>>> import numpy as np
>>> np.set_printoptions(precision=3, suppress=True, linewidth=100)
>>> rd = lambda a: np.round(a, 3) + 0
>>> F = np.loadtxt("mat.csv", delimiter=",")
>>> F
array([[-3.144,  5.036,  5.069],
       [ 0.168,  2.019,  1.978],
       [ 2.937, -0.876, -0.897]])
>>> rd(np.linalg.eigvals(F))
array([-5.534,  3.484,  0.028])
>>> rd(np.linalg.det(2 * F)), rd(np.linalg.det(F))
(np.float64(-4.344), np.float64(-0.543))
>>> rd(np.einsum("ij,ji->", F, F))
np.float64(42.768)
>>> rd(np.linalg.det(F[::-1]))
np.float64(0.543)
>>> vals, evecs = np.linalg.eig(F)
>>> rd(np.sort(np.linalg.eigvals(F @ F)))
array([ 0.001, 12.139, 30.628])
>>> rd(np.prod(vals))
np.float64(-0.543)
>>> Q = F.astype(float).copy()
>>> for j in range(3):
...     Q[:, j] -= Q[:, :j] @ (Q[:, :j].T @ Q[:, j])
...     Q[:, j] /= np.linalg.norm(Q[:, j])
... 
>>> rd(Q)
array([[-0.73 ,  0.556,  0.398],
       [ 0.039,  0.615, -0.788],
       [ 0.682,  0.56 ,  0.471]])
>>> vec = np.array([1, 3, 9])
>>> rd(np.sort(np.abs(np.degrees(np.angle(np.linalg.eigvals(Q))))))
array([ 47.333,  47.333, 180.   ])
>>> [p for p in range(1, 25) if np.allclose(np.linalg.matrix_power(Q, p), np.eye(3))]
[]
>>> rd(np.linalg.det(Q))
np.float64(-1.0)
>>> Q, r_ = np.linalg.qr(F)
>>> rd(Q.T @ Q)
array([[1., 0., 0.],
       [0., 1., 0.],
       [0., 0., 1.]])
>>> rd(np.abs(np.diag(r_)))
array([4.306, 3.549, 0.036])
>>> np.allclose(r_.T @ r_, F.T @ F)
True
>>> rd(Q @ r_)
array([[-3.144,  5.036,  5.069],
       [ 0.168,  2.019,  1.978],
       [ 2.937, -0.876, -0.897]])
>>> rd(abs(r_[0, 0])), rd(np.linalg.norm(F[:, 0]))
(np.float64(4.306), np.float64(4.306))
>>> rd(Q)
array([[-0.73 , -0.556,  0.398],
       [ 0.039, -0.615, -0.788],
       [ 0.682, -0.56 ,  0.471]])
>>> M = np.load("data.npy")
>>> M
array([[ 1.01,  1.03,  0.4 , -0.33],
       [-0.84, -0.96, -0.66,  0.53],
       [-0.29, -0.67, -1.3 ,  1.02]])
>>> rd(M.sum(axis=0))
array([-0.12, -0.6 , -1.56,  1.22])
>>> rd(M.mean(axis=0))
array([-0.04 , -0.2  , -0.52 ,  0.407])
>>> np.count_nonzero(M)
np.int64(12)
>>> np.linalg.matrix_rank(M)
np.int64(2)
>>> rd(np.linalg.norm(M))
np.float64(2.821)
>>> rd(np.linalg.svd(M, compute_uv=False))
array([2.635, 1.007, 0.   ])
>>> np.allclose(M[:-1].T @ np.linalg.lstsq(M[:-1].T, M[-1])[0], M[-1])
True
>>> np.unique(M.round(6), axis=0).shape
(3, 4)
>>> np.linalg.lstsq(M[:-1].T, M[-1])[2]
np.int32(2)
>>> rd(np.trace(np.linalg.pinv(M) @ M))
np.float64(2.0)
>>> rd(np.linalg.norm(M, "nuc"))
np.float64(3.642)
>>> rd(np.linalg.norm(M[1] - M[0]))
np.float64(3.041)
>>> rd(np.linalg.norm(M, axis=1))
array([1.533, 1.531, 1.806])
>>> rng = np.random.default_rng(60069)
>>> M2 = M + rng.integers(-2, 3, (3, 2)) @ rng.integers(-2, 3, (2, 4))
>>> M2
array([[-0.99,  5.03,  3.4 , -1.33],
       [-4.84,  1.04,  2.34,  1.53],
       [ 3.71, -0.67, -3.3 , -0.98]])
>>> np.linalg.matrix_rank(M2 - M, tol=1e-8)
np.int64(2)
>>> rd(M2 - M)
array([[-2.,  4.,  3., -1.],
       [-4.,  2.,  3.,  1.],
       [ 4.,  0., -2., -2.]])
>>> np.abs(M2 - M).sum(axis=1)
array([10., 10.,  8.])
>>> U, sv, Vt = np.linalg.svd(M)
>>> evecs = Vt[:(sv > 1e-8).sum()]
>>> vec = M[2] + 5 * M[1] + rng.integers(2) * np.eye(4)[0]
>>> rd(vec)
array([-4.49, -5.47, -4.6 ,  3.67])
>>> np.linalg.matrix_rank(np.vstack([M, vec]))
np.int64(2)
>>> Z = np.array([[2, 0, 4, 4], [2, 5, 1, 4], [2, 5, 1, 2], [2, 0, 0, 2]])
>>> feats = (rng.random((10, 4)) < 0.25) @ Z
>>> feats
array([[ 0,  0,  0,  0],
       [ 2,  5,  1,  2],
       [ 2,  5,  1,  4],
       [ 2,  0,  0,  2],
       [ 8, 10,  6, 12],
       [ 4,  0,  4,  6],
       [ 2,  5,  1,  4],
       [ 0,  0,  0,  0],
       [ 2,  0,  4,  4],
       [ 2,  0,  0,  2]])
>>> Z = feats[[1, 3]].astype(float)
>>> for _ in range(6):
...     z = np.linalg.norm(feats[:, None] - Z, axis=-1).argmin(axis=1)
...     Z = np.array([feats[z == j].mean(axis=0) for j in range(2)])
... 
>>> z
array([1, 0, 0, 1, 0, 1, 0, 1, 1, 1])
>>> rd(Z[1] - Z[0])
array([-1.833, -6.25 , -0.917, -3.167])
>>> np.bincount(z)
array([4, 6])
>>> proj = feats @ np.linalg.solve(feats.T @ feats, feats.T)
>>> rd(np.trace(proj))
np.float64(4.0)
>>> np.allclose(proj @ proj, proj)
True
>>> ang = rng.uniform(0, 2 * np.pi, 20)
>>> Q, _ = np.linalg.qr(np.array([[-1.1, -0.6], [-0.9, 0.4], [0.0, -0.4]]))
>>> A = 20 * np.c_[np.cos(ang), np.sin(ang)] @ Q.T
>>> rd(A)
array([[-18.868,  -0.762,  -6.589],
       [ 14.151, -10.204,   9.78 ],
       [  8.16 ,  17.59 ,  -4.9  ],
       [ 17.959,   8.325,   2.86 ],
       [ -0.721,  18.133,  -8.406],
       [  2.319, -17.79 ,   8.839],
       [ 13.198,  14.913,  -1.847],
       [ -7.914,  15.495,  -9.864],
       [ -5.914, -18.147,   5.975],
       [-18.311,  -7.258,  -3.468],
       [ 17.608,  -4.358,   8.425],
       [  3.659,  18.405,  -6.919],
       [  9.897,  16.922,  -3.962],
       [-13.239, -14.88 ,   1.817],
       [ 16.697,  -6.357,   8.988],
       [ 16.902,  10.593,   1.453],
       [ 18.637,  -0.811,   7.21 ],
       [-18.963,  -2.559,  -5.817],
       [ 15.496,  -8.389,   9.459],
       [ 15.59 ,  12.527,   0.103]])
>>> Xc = A - A.mean(axis=0)
>>> U, sv, Vt = np.linalg.svd(Xc, full_matrices=False)
>>> rd(sv)
array([64.318, 58.276,  0.   ])
>>> rd((sv ** 2).sum() ** 2 / (sv ** 4).sum())
np.float64(1.981)
>>> np.searchsorted(np.cumsum(sv ** 2) / (sv ** 2).sum(), 0.9) + 1
np.int64(2)
>>> rd(sv ** 2 / (sv ** 2).sum())
array([0.549, 0.451, 0.   ])
>>> np.abs(Vt[0]).argmax()
np.int64(0)
>>> rd(Xc.mean(axis=0))
array([0., 0., 0.])
>>> (np.sign(U[:, 0]) == np.sign(U[0, 0])).astype(int)
array([1, 0, 0, 0, 0, 1, 0, 1, 1, 1, 0, 0, 0, 1, 0, 0, 0, 1, 0, 0])
